$ python -q
>>> import numpy as np
>>> import numpy.linalg as la
>>> np.set_printoptions(precision=2, suppress=True, linewidth=160)
>>> m1 = np.loadtxt("m.csv", delimiter=",")
>>> m1
array([[ -1.5 ,   0.8 ,   4.13,  -0.3 ],
       [ -0.5 ,   0.4 ,   1.86,   0.7 ],
       [  0.2 ,   0.5 ,   2.48,  -0.6 ],
       [ -1.5 ,  -1.1 ,  -5.47,  -1.  ],
       [ -0.7 ,   0.5 ,   2.32,   0.4 ],
       [  0.3 ,   0.8 ,   4.04,   0.3 ],
       [  0.8 ,  -1.5 ,  -7.51,   0.2 ],
       [ -1.6 ,   1.4 ,   6.9 ,  -1.2 ],
       [ -1.6 ,  -0.5 ,  -2.28,   0.8 ],
       [  1.2 ,   1.  ,   5.  ,   1.8 ],
       [  0.7 ,  -1.9 ,  -9.57,   0.  ],
       [  0.3 ,   1.  ,   4.89,   0.6 ],
       [ -0.8 ,   0.7 ,   3.31,  -0.4 ],
       [ -0.3 ,   1.4 ,   6.99,   1.4 ],
       [ -0.4 ,   0.7 ,   3.53,  -1.7 ],
       [  0.9 ,  -0.6 ,  -3.24,   0.  ],
       [  0.5 ,   1.  ,   5.14,  -1.1 ],
       [ -0.1 ,   0.7 ,   3.45,  -0.4 ],
       [ -0.9 ,  -0.4 ,  -2.07,   1.2 ],
       [ -2.  ,   1.1 ,   5.48,   1.4 ],
       [  0.  ,  -1.3 ,  -6.61,   0.3 ],
       [ -0.8 ,   0.2 ,   1.01,  -0.7 ],
       [  1.8 ,   1.2 ,   6.17,  -0.1 ],
       [ -0.7 ,   1.6 ,   8.04,   0.6 ],
       [ -2.1 ,   0.2 ,   0.99,  -0.8 ],
       [  0.2 ,   2.5 ,  12.42,  -1.2 ],
       [ -0.7 ,  -2.5 , -12.63,   0.1 ],
       [  0.5 ,  -0.2 ,  -1.03,   0.7 ]])
>>> Ac = (m1 - m1.mean(axis=0)) / m1.std(axis=0)
>>> np.argwhere(np.abs(Ac) > 2)
array([[ 9,  3],
       [22,  0],
       [26,  1],
       [26,  2]])
>>> Ac.std(axis=0)
array([1., 1., 1., 1.])
>>> c = la.lstsq(np.delete(Ac, 1, axis=1), Ac[:, 1])[0]
>>> np.abs(c).argmax()
np.int64(1)
>>> Z = m1[[13, 24]].astype(float)
>>> for _ in range(3):
...     z = la.norm(m1[:, None] - Z, axis=-1).argmin(axis=1)
...     Z = np.array([m1[z == j].mean(axis=0) for j in range(2)])
... 
>>> z
array([0, 0, 0, 1, 0, 0, 1, 0, 1, 0, 1, 0, 0, 0, 0, 1, 0, 0, 1, 0, 1, 1, 0, 0, 1, 0, 1, 1])
>>> Z
array([[-0.24,  1.02,  5.07,  0.01],
       [-0.43, -0.87, -4.4 ,  0.07]])
>>> Z[1] - Z[0]
array([-0.19, -1.89, -9.47,  0.06])
>>> np.abs(Z[1] - Z[0]).argmax()
np.int64(2)
>>> rng = np.random.default_rng(4562)
>>> other = m1 + rng.integers(-2, 3, (28, 3)) @ rng.integers(-2, 3, (3, 4))
>>> other
array([[ -4.5 ,   2.8 ,   2.13,  -2.3 ],
       [ -0.5 ,   8.4 ,  -0.14,  10.7 ],
       [  3.2 ,  -3.5 ,   4.48,  -4.6 ],
       [ -2.5 ,  -1.1 ,  -5.47,   1.  ],
       [ -3.7 ,  -1.5 ,   2.32,   0.4 ],
       [ -0.7 ,  -3.2 ,   5.04,  -2.7 ],
       [  6.8 ,  -3.5 ,  -5.51,  -3.8 ],
       [  1.4 ,   5.4 ,   5.9 ,  -2.2 ],
       [  0.4 ,   3.5 ,  -3.28,   1.8 ],
       [  1.2 ,   9.  ,   3.  ,  11.8 ],
       [  1.7 ,   0.1 ,  -9.57,   4.  ],
       [  4.3 ,   3.  ,   4.89,  -1.4 ],
       [ -5.8 ,  -1.3 ,   2.31,  -3.4 ],
       [  0.7 ,   1.4 ,   6.99,  -0.6 ],
       [ -0.4 ,   4.7 ,   1.53,  -3.7 ],
       [ -2.1 ,  -0.6 ,  -4.24,  -1.  ],
       [  1.5 ,   7.  ,   3.14,   0.9 ],
       [  6.9 ,   2.7 ,   4.45,  -1.4 ],
       [ -1.9 ,  -2.4 ,  -1.07,   4.2 ],
       [ -8.  ,   3.1 ,   3.48,   5.4 ],
       [ -2.  ,  -3.3 ,  -6.61,  -1.7 ],
       [  0.2 ,   6.2 ,   0.01,   8.3 ],
       [ -4.2 ,   1.2 ,   4.17,  -2.1 ],
       [ -3.7 ,  -2.4 ,   8.04,  -5.4 ],
       [ -4.1 ,   0.2 ,   0.99,   3.2 ],
       [  7.2 ,   2.5 ,  14.42,  -1.2 ],
       [  2.3 ,  -0.5 , -11.63,   7.1 ],
       [  3.5 ,   3.8 ,  -2.03,  -0.3 ]])
>>> np.round(la.svd(other - m1, compute_uv=False), 2) + 0
array([27.52, 18.97, 11.69,  0.  ])
>>> np.abs(other - m1).sum(axis=1)
array([ 9., 20., 13.,  3.,  5.,  9., 14.,  9.,  8., 20.,  7.,  8., 11.,  3.,  8.,  5., 11., 11.,  7., 14.,  6., 17., 10., 13.,  6.,  9., 13.,  9.])
